% python3 -q
>>> import numpy as np
>>> np.set_printoptions(suppress=True, linewidth=120)
>>> tidy = lambda a: np.round(a, 2) + 0
>>> feats = np.loadtxt("layer3.csv", delimiter=",")
>>> feats
array([[ 0.3 ,  0.8 , -0.8 ,  2.7 , -0.38,  2.  ,  1.1 , -2.1 , -0.2 ,  0.1 , -0.6 ],
       [-1.7 ,  0.  ,  1.5 ,  0.3 ,  1.42, -0.1 , -0.2 ,  0.5 ,  0.7 , -0.4 , -0.7 ],
       [-2.7 , -0.1 , -1.5 ,  0.7 ,  2.33,  0.3 , -0.9 , -0.1 ,  1.2 ,  0.2 ,  0.  ],
       [ 0.6 , -1.2 , -0.9 ,  0.  ,  0.58,  1.8 ,  0.5 ,  1.5 ,  0.3 ,  3.  ,  0.1 ],
       [ 1.2 , -1.2 ,  0.7 ,  0.9 ,  2.38,  1.2 , -0.7 , -0.5 ,  1.2 , -1.5 ,  0.6 ],
       [-1.2 , -0.3 ,  0.3 , -1.5 ,  0.81,  0.2 , -1.  ,  0.1 ,  0.4 , -0.6 ,  0.2 ],
       [ 0.7 , -1.3 , -0.6 ,  0.  ,  2.33, -0.1 , -1.3 ,  1.5 ,  1.2 ,  0.4 , -0.9 ],
       [-0.7 , -2.1 ,  0.7 ,  0.9 ,  0.57,  1.8 , -0.5 , -0.1 ,  0.3 , -1.9 ,  0.8 ],
       [ 0.2 , -0.1 ,  1.6 , -0.1 , -0.77,  0.1 , -0.6 ,  0.4 , -0.4 , -2.  ,  1.  ],
       [ 0.4 ,  0.5 , -1.5 ,  0.6 ,  0.05, -0.4 ,  0.2 , -0.8 ,  0.  , -1.2 , -1.4 ],
       [ 0.1 ,  1.2 ,  1.  , -1.  , -2.11,  0.3 ,  0.  , -1.  , -1.1 , -0.5 ,  0.1 ],
       [-1.3 ,  0.7 ,  1.3 , -0.1 ,  2.67, -0.4 , -0.4 , -1.4 ,  1.3 , -2.1 , -1.1 ],
       [-1.9 ,  0.2 ,  0.  ,  1.1 ,  1.59, -0.4 , -0.2 , -0.2 ,  0.8 , -0.2 , -1.2 ],
       [ 0.  ,  0.5 ,  1.2 , -0.9 , -0.62,  0.5 ,  2.2 ,  0.5 , -0.3 , -0.3 ,  0.7 ],
       [ 0.2 ,  0.4 , -2.3 ,  0.  ,  0.84,  0.4 ,  0.5 , -0.6 ,  0.4 ,  0.7 ,  1.2 ],
       [ 1.7 , -1.8 , -0.3 ,  1.  , -1.84, -0.2 ,  1.  ,  0.2 , -0.9 ,  1.1 , -1.1 ],
       [ 1.7 , -1.5 , -0.8 ,  1.  , -2.88, -1.1 ,  2.9 ,  0.6 , -1.5 ,  0.2 ,  1.  ],
       [ 0.2 , -1.2 , -0.3 , -1.4 ,  0.23,  0.4 , -1.5 ,  0.5 ,  0.1 ,  0.9 , -1.3 ],
       [ 0.5 ,  1.1 , -1.2 ,  1.3 ,  2.36,  0.3 , -0.2 ,  1.2 ,  1.2 ,  0.2 , -0.2 ],
       [-0.6 ,  1.2 ,  0.5 , -1.9 , -3.21, -0.3 , -0.3 ,  0.9 , -1.6 ,  0.9 ,  0.9 ],
       [ 0.  ,  1.7 ,  0.6 ,  0.7 ,  0.37,  0.6 , -0.8 , -0.5 ,  0.2 , -0.3 ,  0.  ],
       [ 0.2 , -0.9 ,  0.1 ,  0.7 , -0.44, -0.5 , -0.2 ,  1.1 , -0.2 ,  0.9 ,  0.3 ],
       [-0.8 ,  0.9 , -1.  ,  0.2 ,  0.34,  1.1 , -0.8 , -0.7 ,  0.2 , -1.6 ,  1.  ],
       [-0.8 , -0.6 ,  1.2 ,  0.8 , -1.38, -1.  , -0.6 , -2.4 , -0.7 , -0.3 ,  0.4 ],
       [-0.5 , -0.4 , -1.5 ,  0.8 ,  0.1 ,  1.  ,  0.2 ,  2.3 ,  0.  , -0.8 ,  1.8 ],
       [ 0.2 , -0.8 , -0.1 , -2.  ,  1.23,  2.2 ,  0.1 ,  0.  ,  0.6 ,  1.6 ,  0.4 ],
       [ 0.9 , -0.3 , -0.6 ,  2.4 , -1.26,  0.3 ,  0.7 , -0.2 , -0.6 , -1.4 , -1.1 ],
       [ 0.5 , -1.6 , -0.3 ,  0.4 ,  1.54, -1.1 ,  1.4 ,  0.7 ,  0.8 ,  1.4 , -0.4 ],
       [-0.7 , -0.6 ,  2.  , -0.4 ,  0.67,  0.  , -0.2 ,  0.6 ,  0.3 ,  0.8 ,  0.  ],
       [-0.1 , -0.4 ,  1.3 , -2.3 , -0.99,  0.  ,  0.5 ,  1.  , -0.5 , -1.8 , -0.6 ],
       [ 2.3 , -1.  , -0.1 ,  0.7 , -2.29, -0.9 ,  0.8 , -0.9 , -1.2 , -1.3 ,  0.2 ],
       [ 0.2 , -0.9 , -0.1 ,  1.3 ,  4.37, -0.3 ,  0.4 , -0.9 ,  2.2 , -0.8 ,  2.  ],
       [ 0.5 ,  0.2 ,  1.2 ,  0.3 , -0.22, -0.9 , -1.  , -1.3 , -0.1 , -0.5 ,  0.1 ],
       [ 0.  ,  2.4 ,  0.5 ,  1.6 ,  0.83,  0.7 , -0.2 , -0.3 ,  0.4 ,  1.1 , -0.6 ],
       [-0.6 ,  1.9 ,  1.  ,  1.8 , -1.77,  0.  , -2.5 , -0.2 , -0.9 , -0.5 , -0.2 ],
       [-0.7 ,  0.3 , -1.3 , -0.5 ,  0.65, -1.9 ,  0.2 ,  0.4 ,  0.3 ,  0.  ,  1.8 ],
       [-0.2 ,  0.7 ,  1.2 ,  0.1 , -1.2 ,  0.4 , -0.4 ,  0.6 , -0.6 ,  0.8 , -0.5 ]])
>>> rng = np.random.default_rng(41)
>>> idx = rng.permutation(11)
>>> out = feats[:, idx] * rng.choice([-1, 1], 11)
>>> print(out)
[[ 0.1   0.2  -0.8   0.3  -0.8   2.7  -0.38 -2.   -0.6  -1.1   2.1 ]
 [-0.4  -0.7  -0.   -1.7   1.5   0.3   1.42  0.1  -0.7   0.2  -0.5 ]
 [ 0.2  -1.2   0.1  -2.7  -1.5   0.7   2.33 -0.3   0.    0.9   0.1 ]
 [ 3.   -0.3   1.2   0.6  -0.9   0.    0.58 -1.8   0.1  -0.5  -1.5 ]
 [-1.5  -1.2   1.2   1.2   0.7   0.9   2.38 -1.2   0.6   0.7   0.5 ]
 [-0.6  -0.4   0.3  -1.2   0.3  -1.5   0.81 -0.2   0.2   1.   -0.1 ]
 [ 0.4  -1.2   1.3   0.7  -0.6   0.    2.33  0.1  -0.9   1.3  -1.5 ]
 [-1.9  -0.3   2.1  -0.7   0.7   0.9   0.57 -1.8   0.8   0.5   0.1 ]
 [-2.    0.4   0.1   0.2   1.6  -0.1  -0.77 -0.1   1.    0.6  -0.4 ]
 [-1.2  -0.   -0.5   0.4  -1.5   0.6   0.05  0.4  -1.4  -0.2   0.8 ]
 [-0.5   1.1  -1.2   0.1   1.   -1.   -2.11 -0.3   0.1  -0.    1.  ]
 [-2.1  -1.3  -0.7  -1.3   1.3  -0.1   2.67  0.4  -1.1   0.4   1.4 ]
 [-0.2  -0.8  -0.2  -1.9   0.    1.1   1.59  0.4  -1.2   0.2   0.2 ]
 [-0.3   0.3  -0.5   0.    1.2  -0.9  -0.62 -0.5   0.7  -2.2  -0.5 ]
 [ 0.7  -0.4  -0.4   0.2  -2.3   0.    0.84 -0.4   1.2  -0.5   0.6 ]
 [ 1.1   0.9   1.8   1.7  -0.3   1.   -1.84  0.2  -1.1  -1.   -0.2 ]
 [ 0.2   1.5   1.5   1.7  -0.8   1.   -2.88  1.1   1.   -2.9  -0.6 ]
 [ 0.9  -0.1   1.2   0.2  -0.3  -1.4   0.23 -0.4  -1.3   1.5  -0.5 ]
 [ 0.2  -1.2  -1.1   0.5  -1.2   1.3   2.36 -0.3  -0.2   0.2  -1.2 ]
 [ 0.9   1.6  -1.2  -0.6   0.5  -1.9  -3.21  0.3   0.9   0.3  -0.9 ]
 [-0.3  -0.2  -1.7   0.    0.6   0.7   0.37 -0.6   0.    0.8   0.5 ]
 [ 0.9   0.2   0.9   0.2   0.1   0.7  -0.44  0.5   0.3   0.2  -1.1 ]
 [-1.6  -0.2  -0.9  -0.8  -1.    0.2   0.34 -1.1   1.    0.8   0.7 ]
 [-0.3   0.7   0.6  -0.8   1.2   0.8  -1.38  1.    0.4   0.6   2.4 ]
 [-0.8  -0.    0.4  -0.5  -1.5   0.8   0.1  -1.    1.8  -0.2  -2.3 ]
 [ 1.6  -0.6   0.8   0.2  -0.1  -2.    1.23 -2.2   0.4  -0.1  -0.  ]
 [-1.4   0.6   0.3   0.9  -0.6   2.4  -1.26 -0.3  -1.1  -0.7   0.2 ]
 [ 1.4  -0.8   1.6   0.5  -0.3   0.4   1.54  1.1  -0.4  -1.4  -0.7 ]
 [ 0.8  -0.3   0.6  -0.7   2.   -0.4   0.67 -0.    0.    0.2  -0.6 ]
 [-1.8   0.5   0.4  -0.1   1.3  -2.3  -0.99 -0.   -0.6  -0.5  -1.  ]
 [-1.3   1.2   1.    2.3  -0.1   0.7  -2.29  0.9   0.2  -0.8   0.9 ]
 [-0.8  -2.2   0.9   0.2  -0.1   1.3   4.37  0.3   2.   -0.4   0.9 ]
 [-0.5   0.1  -0.2   0.5   1.2   0.3  -0.22  0.9   0.1   1.    1.3 ]
 [ 1.1  -0.4  -2.4   0.    0.5   1.6   0.83 -0.7  -0.6   0.2   0.3 ]
 [-0.5   0.9  -1.9  -0.6   1.    1.8  -1.77 -0.   -0.2   2.5   0.2 ]
 [ 0.   -0.3  -0.3  -0.7  -1.3  -0.5   0.65  1.9   1.8  -0.2  -0.4 ]
 [ 0.8   0.6  -0.7  -0.2   1.2   0.1  -1.2  -0.4  -0.5   0.4  -0.6 ]]
>>> Uu, _, vt = np.linalg.svd(feats.T @ out)
>>> print(idx)
[ 9  8  1  0  2  3  4  5 10  6  7]
